In [1]: import numpy as np

In [2]: np.set_printoptions(suppress=True, linewidth=120)

In [3]: def rd(a):
   ...:     return np.round(a, 3) + 0
   ...: 

In [4]: feats = np.loadtxt("a.csv", delimiter=",")

In [5]: feats
Out[5]: 
array([[  1.431,   1.608,   1.086],
       [ -3.791,  -4.074,  -2.61 ],
       [-18.636, -21.139, -12.992],
       [  8.223,   9.686,   5.862],
       [  0.872,   1.067,   0.613],
       [ -5.808,  -6.402,  -3.989],
       [ -1.711,  -1.82 ,  -1.165],
       [  5.795,   6.641,   4.133],
       [  3.638,   4.239,   2.739],
       [ -4.49 ,  -5.105,  -3.013],
       [-14.192, -16.294, -10.101],
       [  2.927,   3.163,   2.116],
       [ -2.393,  -2.473,  -1.605],
       [ -1.809,  -1.975,  -1.387]])

In [6]: x = np.array([3, -5, 6])

In [7]: h1 = np.maximum(feats @ x, 0)

In [8]: rd(feats.T @ h1)
Out[8]: array([189.616, 219.617, 136.426])

In [9]: np.flatnonzero(h1 > 1e-9)
Out[9]: array([ 0,  3,  4,  7,  8, 11])

In [10]: cen = (feats - feats.mean(axis=0)) / feats.std(axis=0)

In [11]: np.argwhere(np.abs(cen) > 2)
Out[11]: 
array([[2, 0],
       [2, 1],
       [2, 2]])

In [12]: rd(cen.std(axis=0))
Out[12]: array([1., 1., 1.])

In [13]: coef = np.linalg.lstsq(np.delete(cen, 0, axis=1), cen[:, 0])[0]

In [14]: rd(1 - np.var(cen[:, 0] - np.delete(cen, 0, axis=1) @ coef))
Out[14]: np.float64(1.0)

In [15]: np.abs(coef).argmax()
Out[15]: np.int64(1)

In [16]: cov = np.cov(feats, rowvar=False)

In [17]: cov.shape
Out[17]: (3, 3)

In [18]: rd(np.median(feats, axis=0))
Out[18]: array([-1.76 , -1.898, -1.276])

In [19]: np.argwhere(np.triu(np.abs(np.corrcoef(feats.T)) > 0.8, 1))
Out[19]: 
array([[0, 1],
       [0, 2],
       [1, 2]])

In [20]: np.argsort(-feats.std(axis=0).round(6), kind="stable")
Out[20]: array([1, 0, 2])

In [21]: rd(feats.std(axis=0))
Out[21]: array([7.024, 8.026, 4.957])

In [22]: d = np.linalg.norm(feats[:, None] - feats[None], axis=-1)

In [23]: d.mean(axis=1).argmax()
Out[23]: np.int64(2)

In [24]: (d + 1e9 * np.eye(14)).round(6).argmin(axis=1)
Out[24]: array([ 4,  9, 10,  7,  0,  9, 13,  8, 11,  1,  2,  8, 13,  6])

In [25]: theta = np.radians(15)

In [26]: Rm = np.eye(3)

In [27]: Rm[1, 1] = Rm[0, 0] = np.cos(theta)

In [28]: Rm[1, 0], Rm[0, 1] = -np.sin(theta), np.sin(theta)

In [29]: rd(Rm)
Out[29]: 
array([[ 0.966,  0.259,  0.   ],
       [-0.259,  0.966,  0.   ],
       [ 0.   ,  0.   ,  1.   ]])

In [30]: M2 = feats @ Rm.T

In [31]: rd(np.abs(M2 - feats).max(axis=0))
Out[31]: array([4.836, 5.544, 0.   ])

In [32]: np.allclose(feats @ feats.T, M2 @ M2.T)
Out[32]: True

In [33]: rd(np.linalg.svd(feats, compute_uv=False)), rd(np.linalg.svd(M2, compute_uv=False))
Out[33]: (array([45.901,  0.401,  0.286]), array([45.901,  0.401,  0.286]))

In [34]: rd(np.linalg.det(Rm)), rd(np.trace(Rm))
Out[34]: (np.float64(1.0), np.float64(2.932))

In [35]: M = np.array([[0, 2, 1, 1], [0, 0, 0, 2], [0, 0, 0, 1], [0, 0, 0, 0]])

In [36]: rd(np.linalg.norm(M, axis=1))
Out[36]: array([2.449, 2.   , 1.   , 0.   ])

In [37]: rd(np.linalg.norm(M[3] - M[2]))
Out[37]: np.float64(1.0)

In [38]: np.linalg.norm(M, axis=1).argmax()
Out[38]: np.int64(0)

In [39]: rd(np.linalg.norm(M, 1)), rd(np.linalg.norm(M, np.inf))
Out[39]: (np.float64(4.0), np.float64(4.0))

In [40]: rd(np.linalg.norm(M, "nuc"))
Out[40]: np.float64(4.583)

In [41]: F = np.load("arr.npy")

In [42]: rd(F)
Out[42]: 
array([[ 4.795,  2.898, -2.795],
       [ 3.616,  2.308, -1.616],
       [ 1.937,  1.468,  0.063],
       [-1.867, -0.433,  3.867],
       [ 0.456,  0.728,  1.544],
       [-0.662,  0.169,  2.662],
       [ 1.984,  1.492,  0.016],
       [ 0.359,  0.68 ,  1.641],
       [-0.04 ,  0.48 ,  2.04 ],
       [ 2.59 ,  1.795, -0.59 ],
       [-0.783,  0.109,  2.783],
       [-0.571,  0.214,  2.571],
       [ 3.459,  2.229, -1.459],
       [ 1.039,  1.019,  0.961],
       [-3.199, -1.099,  5.199],
       [ 1.864,  1.432,  0.136],
       [ 2.034,  1.517, -0.034],
       [-0.171,  0.415,  2.171],
       [ 1.229,  1.114,  0.771],
       [ 1.251,  1.125,  0.749],
       [-2.668, -0.834,  4.668],
       [ 3.544,  2.272, -1.544],
       [ 1.023,  1.012,  0.977],
       [ 4.015,  2.507, -2.015],
       [ 5.221,  3.11 , -3.221],
       [ 0.998,  0.999,  1.002]])

In [43]: cov = np.cov(F, rowvar=False)

In [44]: rd(cov)
Out[44]: 
array([[ 4.668,  2.334, -4.668],
       [ 2.334,  1.167, -2.334],
       [-4.668, -2.334,  4.668]])

In [45]: np.argwhere(np.triu(np.abs(np.corrcoef(F.T)) > 0.8, 1))
Out[45]: 
array([[0, 1],
       [0, 2],
       [1, 2]])

In [46]: rd(np.linalg.eigvalsh(cov)[::-1])
Out[46]: array([10.503,  0.   ,  0.   ])

In [47]: rd(np.polyfit(F[:, 1], F[:, 2], 1))
Out[47]: array([-2.,  3.])

In [48]: np.argsort(-F.std(axis=0).round(6), kind="stable")
Out[48]: array([0, 2, 1])

In [49]: rk = np.linalg.matrix_rank(F)

In [50]: rk
Out[50]: np.int64(2)

In [51]: N = np.linalg.svd(F)[2][rk:].T

In [52]: [int(np.linalg.matrix_rank(F[:, :j + 1])) for j in range(3)]
Out[52]: [1, 2, 2]

In [53]: np.allclose(F @ N, 0)
Out[53]: True

In [54]: [round(float(x), 3) for x in np.linalg.svd(F, compute_uv=False)[:3]]
Out[54]: [16.66, 8.43, 0.0]

In [55]: np.linalg.cond(F) > 100
Out[55]: np.True_

In [56]: rd(np.linalg.norm(F, 2) / np.linalg.norm(F))
Out[56]: np.float64(0.892)

In [57]: np.argsort(-np.linalg.norm(F, axis=0).round(6), kind="stable")[:3]
Out[57]: array([0, 2, 1])

In [58]: np.linalg.matrix_rank(F, rtol=0.1)
Out[58]: np.int64(2)

In [59]: d = np.linalg.norm(F[:, None] - F[None], axis=-1)

In [60]: d.mean(axis=1).argmax()
Out[60]: np.int64(14)

In [61]: np.flatnonzero(d[13] < d.mean() / 2)
Out[61]: array([ 2,  4,  6,  7,  8, 13, 15, 16, 18, 19, 22, 25])

In [62]: np.linalg.matrix_rank(d ** 2)
Out[62]: np.int64(3)

In [63]: d[13].round(6).argsort(kind="stable")[:4]
Out[63]: array([13, 22, 25, 18])

In [64]: rd(d[:5, :5])
Out[64]: 
array([[0.   , 1.77 , 4.288, 9.993, 6.509],
       [1.77 , 0.   , 2.518, 8.224, 4.739],
       [4.288, 2.518, 0.   , 5.705, 2.221],
       [9.993, 8.224, 5.705, 0.   , 3.484],
       [6.509, 4.739, 2.221, 3.484, 0.   ]])

In [65]: (d + 1e9 * np.eye(26)).round(6).argmin(axis=1)
Out[65]: array([24, 21,  6, 20,  7, 11,  2,  4, 17, 16,  5,  5, 21, 22, 20,  2,  6,  8, 19, 18, 14,  1, 13,  1,  0, 22])

In [66]: labels = F[:, 1] > np.median(F[:, 1])

In [67]: f = F[labels].mean(axis=0) - F[~labels].mean(axis=0)

In [68]: np.argsort(-np.abs(f).round(6), kind="stable")
Out[68]: array([0, 2, 1])

In [69]: ((F - F.mean(axis=0)) @ f > 0).astype(int)
Out[69]: array([1, 1, 1, 0, 0, 0, 1, 0, 0, 1, 0, 0, 1, 0, 0, 1, 1, 0, 1, 1, 0, 1, 0, 1, 1, 0])

In [70]: (((F - F.mean(axis=0)) @ f > 0) == labels).mean()
Out[70]: np.float64(1.0)

In [71]: labels.astype(int)
Out[71]: array([1, 1, 1, 0, 0, 0, 1, 0, 0, 1, 0, 0, 1, 0, 0, 1, 1, 0, 1, 1, 0, 1, 0, 1, 1, 0])

In [72]: J = np.array([[3.0, -0.6, -2.3],
    ...:     [-0.7, 0.4, 0.0],
    ...:     [-0.3, -0.1, -0.4],
    ...:     [-0.3, 1.5, 0.1]])

In [73]: J
Out[73]: 
array([[ 3. , -0.6, -2.3],
       [-0.7,  0.4,  0. ],
       [-0.3, -0.1, -0.4],
       [-0.3,  1.5,  0.1]])

In [74]: f, g = J[1], J[3]

In [75]: rd(f @ f)
Out[75]: np.float64(0.65)

In [76]: pr = (f @ g) / (f @ f) * f

In [77]: np.linalg.matrix_rank(np.outer(f, g))
Out[77]: np.int64(1)

In [78]: rd(np.outer(f, g))
Out[78]: 
array([[ 0.21, -1.05, -0.07],
       [-0.12,  0.6 ,  0.04],
       [ 0.  ,  0.  ,  0.  ]])

In [79]: rd(np.linalg.norm(f + g) ** 2 + np.linalg.norm(f - g) ** 2)
Out[79]: np.float64(6.0)

In [80]: x = np.array([2, 2, 2])

In [81]: J @ np.eye(3)[0]
Out[81]: array([ 3. , -0.7, -0.3, -0.3])

In [82]: rd(J @ x)
Out[82]: array([ 0.2, -0.6, -1.6,  2.6])

In [83]: np.sign((J @ x).round(6))
Out[83]: array([ 1., -1., -1.,  1.])

In [84]: J * x
Out[84]: 
array([[ 6. , -1.2, -4.6],
       [-1.4,  0.8,  0. ],
       [-0.6, -0.2, -0.8],
       [-0.6,  3. ,  0.2]])

In [85]: rd(J @ (2 * x))
Out[85]: array([ 0.4, -1.2, -3.2,  5.2])

In [86]: rd(np.einsum("ij,j->i", J, x))
Out[86]: array([ 0.2, -0.6, -1.6,  2.6])

In [87]: O, Rm = np.linalg.qr(J)

In [88]: rd(abs(Rm[0, 0])), rd(np.linalg.norm(J[:, 0]))
Out[88]: (np.float64(3.11), np.float64(3.11))

In [89]: rd(np.trace(O @ O.T))
Out[89]: np.float64(3.0)

In [90]: rd(np.abs(np.diag(Rm)))
Out[90]: array([3.11 , 1.461, 0.804])

In [91]: rd(O @ Rm)
Out[91]: 
array([[ 3. , -0.6, -2.3],
       [-0.7,  0.4,  0. ],
       [-0.3, -0.1, -0.4],
       [-0.3,  1.5,  0.1]])

In [92]: rd(O.T @ O)
Out[92]: 
array([[1., 0., 0.],
       [0., 1., 0.],
       [0., 0., 1.]])

In [93]: O.shape, Rm.shape
Out[93]: ((4, 3), (3, 3))

In [94]: O, vecs = np.linalg.qr(J[:, :2])[0], np.linalg.qr(J[:, 2:])[0]

In [95]: s = np.linalg.svd(O.T @ vecs, compute_uv=False)

In [96]: (s > 0.9).sum()
Out[96]: np.int64(1)

In [97]: rd(np.degrees(np.arccos(s.clip(0, 1))))
Out[97]: array([20.137])

In [98]: A = np.loadtxt("data.csv", delimiter=",")

In [99]: A
Out[99]: 
array([[0., 2., 0., 2.],
       [0., 0., 0., 1.],
       [0., 0., 0., 1.],
       [0., 0., 0., 0.]])

In [100]: rd(np.linalg.det(2 * A)), rd(np.linalg.det(A))
Out[100]: (np.float64(0.0), np.float64(0.0))

In [101]: np.kron(np.eye(2, dtype=int), A)
Out[101]: 
array([[0., 2., 0., 2., 0., 0., 0., 0.],
       [0., 0., 0., 1., 0., 0., 0., 0.],
       [0., 0., 0., 1., 0., 0., 0., 0.],
       [0., 0., 0., 0., 0., 0., 0., 0.],
       [0., 0., 0., 0., 0., 2., 0., 2.],
       [0., 0., 0., 0., 0., 0., 0., 1.],
       [0., 0., 0., 0., 0., 0., 0., 1.],
       [0., 0., 0., 0., 0., 0., 0., 0.]])

In [102]: np.abs(np.diag(np.linalg.qr(A)[1])) > 1e-9
Out[102]: array([False, False, False, False])

In [103]: rd(np.trace(np.linalg.pinv(A) @ A))
Out[103]: np.float64(2.0)

In [104]: rd(A @ np.linalg.pinv(A) @ A)
Out[104]: 
array([[0., 2., 0., 2.],
       [0., 0., 0., 1.],
       [0., 0., 0., 1.],
       [0., 0., 0., 0.]])

In [105]: m1 = np.array([[-1, 0, -1, 0], [0, 2, 2, 2], [-2, -2, 1, 0], [0, -2, -2, -1]])

In [106]: m1
Out[106]: 
array([[-1,  0, -1,  0],
       [ 0,  2,  2,  2],
       [-2, -2,  1,  0],
       [ 0, -2, -2, -1]])

In [107]: M2 = np.array([[1, 1], [1, 0], [2, 0], [0, 0]])

In [108]: m1 @ M2
Out[108]: 
array([[-3, -1],
       [ 6,  0],
       [-2, -2],
       [-6,  0]])

In [109]: np.einsum("ik,kj->ji", m1, M2)
Out[109]: 
array([[-3,  6, -2, -6],
       [-1,  0, -2,  0]])

In [110]: M2.T @ m1.T
Out[110]: 
array([[-3,  6, -2, -6],
       [-1,  0, -2,  0]])

In [111]: rng = np.random.default_rng(611921)

In [112]: labels = rng.permutation(4)

In [113]: labels
Out[113]: array([3, 1, 2, 0])

In [114]: M2 = m1[labels][:, labels]

In [115]: np.diag(M2)
Out[115]: array([-1,  2,  1, -1])

In [116]: rd(np.sort(np.abs(np.linalg.eigvals(M2))))
Out[116]: array([1.325, 1.473, 2.263, 2.263])

In [117]: rd(np.linalg.det(M2)), rd(np.linalg.det(m1[labels]))
Out[117]: (np.float64(-10.0), np.float64(10.0))

In [118]: theta = np.radians(30)

In [119]: Rm = np.eye(3)

In [120]: Rm[1, 1] = Rm[2, 2] = np.cos(theta)

In [121]: Rm[1, 2], Rm[2, 1] = -np.sin(theta), np.sin(theta)

In [122]: rd(Rm)
Out[122]: 
array([[ 1.   ,  0.   ,  0.   ],
       [ 0.   ,  0.866, -0.5  ],
       [ 0.   ,  0.5  ,  0.866]])

In [123]: M2 = J @ Rm.T

In [124]: np.allclose(J @ J.T, M2 @ M2.T)
Out[124]: True

In [125]: rd(np.linalg.det(Rm)), rd(np.trace(Rm))
Out[125]: (np.float64(1.0), np.float64(2.732))

In [126]: M2 = m1[0, 0] * m1[1:] - np.outer(m1[1:, 0], m1[0])

In [127]: M2
Out[127]: 
array([[ 0, -2, -2, -2],
       [ 0,  2, -3,  0],
       [ 0,  2,  2,  1]])

In [128]: np.flatnonzero(~M2.round(6).any(axis=1))
Out[128]: array([], dtype=int64)

In [129]: np.linalg.matrix_rank(M2), np.linalg.matrix_rank(m1)
Out[129]: (np.int64(3), np.int64(4))
